$ python -q
>>> import numpy as np
>>> from numpy import linalg as LA
>>> np.set_printoptions(precision=3, suppress=True, linewidth=100)
>>> mat = np.loadtxt("run13.csv", delimiter=",")
>>> mat
array([[-1.44 ,  1.78 , -1.938],
       [-0.806, -1.121, -2.664],
       [-1.324,  2.405, -1.209],
       [-0.342, -1.965, -2.241],
       [-1.377,  0.765, -2.553],
       [ 0.127,  2.257,  1.972],
       [ 1.387, -0.832,  2.526],
       [-1.438,  1.807, -1.915],
       [-1.196, -0.051, -2.751],
       [-1.446,  1.575, -2.105],
       [-1.435,  1.857, -1.869],
       [ 0.266, -2.653, -1.376],
       [-0.345,  2.71 ,  1.24 ],
       [-1.429,  1.919, -1.81 ],
       [-0.74 , -1.261, -2.62 ],
       [-1.398,  2.133, -1.58 ],
       [ 1.089,  0.398,  2.767],
       [-0.32 , -1.997, -2.216],
       [-0.563,  2.827,  0.832],
       [-1.414,  1.034, -2.436],
       [-1.115,  2.743, -0.482]])
>>> D = LA.norm(mat[:, None] - mat[None], axis=-1)
>>> LA.norm(mat, axis=1)
array([3., 3., 3., 3., 3., 3., 3., 3., 3., 3., 3., 3., 3., 3., 3., 3., 3., 3., 3., 3., 3.])
>>> np.flatnonzero(D[11] < D.mean() / 2)
array([ 3, 11, 17])
>>> D.shape
(21, 21)
>>> arr = np.loadtxt("sample16.csv", delimiter=",")
>>> arr
array([[ 4.,  4.,  4.],
       [ 4.,  8.,  8.],
       [ 4.,  8., 12.]])
>>> # symmetric
>>> assert arr == arr.T
Traceback (most recent call last):
  File "<python-input-12>", line 1, in <module>
    assert arr == arr.T
           ^^^^^^^^^^^^
ValueError: The truth value of an array with more than one element is ambiguous. Use a.any() or a.all()
>>> np.allclose(arr, arr.T)
True
>>> np.sort(np.abs(LA.eigvals(arr)))
array([ 1.232,  2.572, 20.196])
>>> round(float(LA.det(arr)), 3)
64.0
>>> np.diff(arr, axis=0)
array([[0., 4., 4.],
       [0., 0., 4.]])
>>> LA.svd(arr, compute_uv=False)
array([20.196,  2.572,  1.232])
>>> arr[3]
Traceback (most recent call last):
  File "<python-input-18>", line 1, in <module>
    arr[3]
    ~~~^^^
IndexError: index 3 is out of bounds for axis 0 with size 3
>>> round(float(LA.norm(arr)), 3)
20.396
>>> arr.mean(axis=0)
array([4.   , 6.667, 8.   ])
>>> def softmax(z):
...     e = np.exp(z - z.max(axis=-1, keepdims=True))
...     return e / e.sum(axis=-1, keepdims=True)
... 
>>> softmax(arr[1])
array([0.009, 0.495, 0.495])
>>> softmax(arr).sum(axis=1)
array([1., 1., 1.])
>>> scores = arr @ arr.T / np.sqrt(3)
>>> np.round(softmax(scores), 3) + 0
array([[0., 0., 1.],
       [0., 0., 1.],
       [0., 0., 1.]])
>>> x0 = np.array([3, 2, 3])
>>> h1 = np.maximum(arr @ x0, 0)
>>> np.tanh(arr @ x0)
array([1., 1., 1.])
>>> arr.T @ h1
array([ 592., 1056., 1312.])
>>> arr * (h1 > 1e-9)[:, None]
array([[ 4.,  4.,  4.],
       [ 4.,  8.,  8.],
       [ 4.,  8., 12.]])
>>> rng = np.random.default_rng(3340)
>>> labels = rng.permutation(3)
>>> labels
array([2, 0, 1])
>>> M2 = arr[labels][:, labels]
>>> round(LA.det(M2), 3), np.round(LA.det(arr[labels]), 3)
(np.float64(64.0), np.float64(64.0))
>>> np.diag(M2)
array([12.,  4.,  8.])
>>> E = np.load("dump.npy")
>>> E
array([[4., 3., 0., 3.],
       [3., 4., 0., 3.],
       [0., 0., 4., 0.],
       [3., 3., 0., 4.]])
>>> # symmetric, so the eigenvalues are real
>>> L = LA.cholesky(E)
>>> round(np.prod(np.diag(L)) ** 2, 3), round(float(LA.det(E)), 3)
(np.float64(40.0), 40.0)
>>> L
array([[2.   , 0.   , 0.   , 0.   ],
       [1.5  , 1.323, 0.   , 0.   ],
       [0.   , 0.   , 2.   , 0.   ],
       [1.5  , 0.567, 0.   , 1.195]])
>>> np.diag(L) ** 2
array([4.   , 1.75 , 4.   , 1.429])
>>> vals, V = LA.eigh(E)
>>> x0 = np.array([-2, -1, 0, -2])
>>> np.abs(E).sum(axis=1).max(), np.abs(vals).max()
(np.float64(10.0), np.float64(10.0))
>>> V * np.maximum(vals, 0) @ V.T
array([[4., 3., 0., 3.],
       [3., 4., 0., 3.],
       [0., 0., 4., 0.],
       [3., 3., 0., 4.]])
>>> V * np.sqrt(vals) @ V.T
array([[1.721, 0.721, 0.   , 0.721],
       [0.721, 1.721, 0.   , 0.721],
       [0.   , 0.   , 2.   , 0.   ],
       [0.721, 0.721, 0.   , 1.721]])
>>> V * np.abs(vals) @ V.T
array([[4., 3., 0., 3.],
       [3., 4., 0., 3.],
       [0., 0., 4., 0.],
       [3., 3., 0., 4.]])
>>> (np.sign(V[:, -1].round(6)) == np.sign(V[0, -1].round(6))).astype(int)
array([1, 1, 0, 1])
>>> x0 @ E @ x0
np.float64(84.0)
>>> M2 = np.array([[3, 1, 1], [0, 1, 3], [1, 2, 0]])
>>> data = np.tril(M2)
>>> data
array([[3, 0, 0],
       [0, 1, 0],
       [1, 2, 0]])
>>> # triangular
>>> softmax(data[1] + -3)
array([0.212, 0.576, 0.212])
>>> np.round(softmax(10 * data[1]), 3) + 0
array([0., 1., 0.])
>>> softmax(data).sum(axis=1)
array([1., 1., 1.])
>>> scores = data @ data.T / np.sqrt(3)
>>> softmax(scores).round(6).argmax(axis=1)
array([0, 2, 2])
>>> softmax(scores)
array([[0.964, 0.005, 0.03 ],
       [0.168, 0.299, 0.533],
       [0.211, 0.119, 0.67 ]])
>>> softmax(scores + np.triu(np.full(scores.shape, -np.inf), 1))
array([[1.   , 0.   , 0.   ],
       [0.36 , 0.64 , 0.   ],
       [0.211, 0.119, 0.67 ]])
>>> [int(LA.matrix_rank(LA.matrix_power(data, p))) for p in range(1, 4)]
[2, 2, 2]
>>> LA.matrix_rank(data - data[0, 0] * np.eye(3))
np.int64(2)
>>> np.sort(LA.eigvals(data))
array([0., 1., 3.])
>>> F = np.loadtxt("layer10.csv", delimiter=",")
>>> F
array([[-10.601,  11.299,  12.647],
       [-16.033,   4.142,  11.216],
       [-12.688,   9.148,  12.463],
       [ 12.809,  15.181,   2.339],
       [  5.234, -15.08 , -12.05 ],
       [ -2.786, -17.535,  -9.207],
       [ 11.004, -10.922, -12.635],
       [ 10.655,  16.385,   4.242],
       [  3.544, -15.883, -11.626],
       [ 11.613, -10.319, -12.596],
       [ -9.881,  11.935,  12.646],
       [-17.698,  -8.069,   4.655],
       [  7.884,  17.273,   6.285],
       [ 17.839,   1.13 ,  -8.972],
       [ 18.048,   2.504,  -8.246],
       [-15.724,   4.741,  11.414],
       [-15.674, -12.389,   0.919],
       [ -7.216,  13.921,  12.416],
       [ -7.666,  13.622,  12.477],
       [ 16.433,  -3.292, -10.913],
       [ -2.941,  16.132,  11.451],
       [ 16.162,  -3.879, -11.125]])
>>> cen = F - F.mean(axis=0)
>>> V = LA.svd(cen)[2][:2]
>>> M2 = cen - cen @ V.T @ V
>>> np.round(np.cov(cen @ V.T, rowvar=False), 3) + 0
array([[277.085,   0.   ],
       [  0.   , 137.478]])
>>> round(LA.norm(M2) / LA.norm(cen), 3)
np.float64(0.0)
>>> U, sigma, Vt = LA.svd(F)
>>> V = Vt[:(sigma > 1e-8).sum()]
>>> x0 = F[13] + 4 * F[14] + rng.integers(2) * np.eye(3)[0]
>>> x0
array([ 91.031,  11.146, -41.955])
>>> np.round(LA.norm(x0 - V.T @ V @ x0), 3)
np.float64(0.42)
>>> LA.matrix_rank(np.vstack([F, x0]))
np.int64(3)
>>> V.T @ V
array([[ 0.824,  0.199, -0.325],
       [ 0.199,  0.776,  0.367],
       [-0.325,  0.367,  0.4  ]])
>>> f = np.array([7, 3])
>>> np.cross(F[8, :3], F[13, :3])
array([ 155.642, -175.597,  287.34 ])
>>> np.convolve(F[8], f)
array([  24.809, -100.549, -129.032,  -34.878])
>>> U, sigma, Vt = LA.svd(F)
>>> np.argmax(sigma[:-1] / (sigma[1:] + 1e-6)) + 1
np.int64(2)
>>> sigma.round(3) + 0
array([76.467, 54.339,  0.   ])
>>> M2 = U[:, :2] @ np.diag(sigma[:2]) @ Vt[:2]
>>> round(np.abs(F - M2).max(), 3)
np.float64(0.0)
>>> M2
array([[-10.601,  11.299,  12.647],
       [-16.033,   4.142,  11.216],
       [-12.688,   9.148,  12.463],
       [ 12.809,  15.181,   2.339],
       [  5.234, -15.08 , -12.05 ],
       [ -2.786, -17.535,  -9.207],
       [ 11.004, -10.922, -12.635],
       [ 10.655,  16.385,   4.242],
       [  3.544, -15.883, -11.626],
       [ 11.613, -10.319, -12.596],
       [ -9.881,  11.935,  12.646],
       [-17.698,  -8.069,   4.655],
       [  7.884,  17.273,   6.285],
       [ 17.839,   1.13 ,  -8.972],
       [ 18.048,   2.504,  -8.246],
       [-15.724,   4.741,  11.414],
       [-15.674, -12.389,   0.919],
       [ -7.216,  13.921,  12.416],
       [ -7.666,  13.622,  12.477],
       [ 16.433,  -3.292, -10.913],
       [ -2.941,  16.132,  11.451],
       [ 16.162,  -3.879, -11.125]])
>>> round(float(LA.norm(F - M2, 2)), 3), round(sigma[2], 3)
(0.0, np.float64(0.0))
>>> LA.matrix_rank(M2)
np.int64(2)
>>> J = np.load("a.npy")
>>> J
array([[ 18,   6,  10],
       [  6, -12,  -5],
       [ 10,  -5, -18]])
>>> M2 = J ** -1
Traceback (most recent call last):
  File "<python-input-93>", line 1, in <module>
    M2 = J ** -1
         ~~^^~~~
ValueError: Integers to negative integer powers are not allowed.
>>> M2 = LA.inv(J)
>>> round(LA.slogdet(J)[0], 3)
np.float64(1.0)
>>> LA.det(J) * M2
array([[ 191.,   58.,   90.],
       [  58., -424.,  150.],
       [  90.,  150., -252.]])
>>> round(float(LA.cond(J)), 3)
2.624
>>> (np.abs(M2) > 1e-9).astype(int)
array([[1, 1, 1],
       [1, 1, 1],
       [1, 1, 1]])
>>> basis = 10 * np.array([[-0.9, 0.6, 0.8], [0.8, -1.8, 1.3]])
>>> labels = rng.integers(0, 2, 17)
>>> X = basis[labels] + rng.normal(size=(17, 3))
>>> X
array([[-10.3  ,   7.426,   7.792],
       [ -8.915,   5.486,   7.895],
       [ -9.102,   6.392,   6.988],
       [ -8.912,   5.775,   8.06 ],
       [  5.88 , -17.714,  12.419],
       [ -8.803,   6.211,   8.17 ],
       [ -9.508,   5.287,   8.244],
       [  7.984, -16.263,  12.881],
       [ -9.113,   5.74 ,   8.155],
       [  9.539, -19.532,  13.552],
       [  8.507, -17.538,  12.445],
       [-10.963,   6.552,   9.138],
       [  9.618, -18.316,  11.843],
       [ -8.964,   6.93 ,   7.645],
       [ -6.851,   6.669,   6.908],
       [ -9.12 ,   6.824,  10.401],
       [  8.365, -19.039,  11.908]])
>>> labels = rng.permutation(3)
>>> M2 = X[:, labels] * rng.choice([-1, 1], 3)
>>> M2
array([[ 7.792, 10.3  , -7.426],
       [ 7.895,  8.915, -5.486],
       [ 6.988,  9.102, -6.392],
       [ 8.06 ,  8.912, -5.775],
       [12.419, -5.88 , 17.714],
       [ 8.17 ,  8.803, -6.211],
       [ 8.244,  9.508, -5.287],
       [12.881, -7.984, 16.263],
       [ 8.155,  9.113, -5.74 ],
       [13.552, -9.539, 19.532],
       [12.445, -8.507, 17.538],
       [ 9.138, 10.963, -6.552],
       [11.843, -9.618, 18.316],
       [ 7.645,  8.964, -6.93 ],
       [ 6.908,  6.851, -6.669],
       [10.401,  9.12 , -6.824],
       [11.908, -8.365, 19.039]])
>>> U, _, Vt = LA.svd(X.T @ M2)
>>> np.round(U @ Vt, 3) + 0
array([[ 0., -1.,  0.],
       [ 0.,  0., -1.],
       [ 1.,  0.,  0.]])
>>> np.round(LA.lstsq(X, M2)[0], 3) + 0
array([[ 0., -1.,  0.],
       [ 0.,  0., -1.],
       [ 1.,  0.,  0.]])
>>> cen = X - X.mean(axis=0)
>>> V = LA.svd(cen)[2][:2]
>>> M2 = cen - cen @ V.T @ V
>>> LA.norm(M2, axis=1).round(6).argmax()
np.int64(15)
>>> np.round(LA.norm(M2) / LA.norm(cen), 3)
np.float64(0.049)
>>> (cen @ V.T).std(axis=0)
array([14.511,  0.981])
>>> np.diag(V.T @ V)
array([0.752, 0.763, 0.485])
>>> np.round(np.cov(cen @ V.T, rowvar=False), 3) + 0
array([[223.743,   0.   ],
       [  0.   ,   1.022]])
>>> LA.cond(X) > 100
np.False_
>>> [round(float(x), 3) for x in LA.svd(X, compute_uv=False)[:3]]
[60.474, 42.064, 3.157]
>>> round(np.log10(LA.cond(X)))
1
>>> np.abs(LA.svd(X)[2][-1])
array([0.724, 0.586, 0.364])
>>> np.argsort(-LA.norm(X, axis=0).round(6), kind="stable")[:3]
array([1, 2, 0])
>>> LA.matrix_rank(X, rtol=0.1)
np.int64(2)
>>> U, sigma, Vt = LA.svd(X)
>>> sigma
array([60.474, 42.064,  3.157])
>>> M2 = U[:, :2] @ np.diag(sigma[:2]) @ Vt[:2]
>>> LA.matrix_rank(X, rtol=0.05)
np.int64(3)
>>> LA.matrix_rank(M2)
np.int64(2)
>>> np.round(np.abs(X - M2).max(), 3)
np.float64(1.154)
>>> round(LA.norm(X - M2) / LA.norm(X), 3)
np.float64(0.043)
>>> round(LA.norm(X - M2, 2), 3), round(sigma[2], 3)
(np.float64(3.157), np.float64(3.157))
>>> D = LA.norm(X[:, None] - X[None], axis=-1)
>>> D[7].round(6).argsort(kind="stable")[:4]
array([ 7, 10,  4, 12])
>>> D.shape
(17, 17)
>>> (D + 1e9 * np.eye(17)).round(6).argmin(axis=1)
array([13,  3, 13,  8,  7,  3,  8, 10,  3, 16,  7,  0, 16,  2, 13, 11, 12])
>>> D[:5, :5]
array([[ 0.   ,  2.386,  1.775,  2.173, 30.252],
       [ 2.386,  0.   ,  1.296,  0.333, 27.885],
       [ 1.775,  1.296,  0.   ,  1.251, 28.897],
       [ 2.173,  0.333,  1.251,  0.   , 28.099],
       [30.252, 27.885, 28.897, 28.099,  0.   ]])
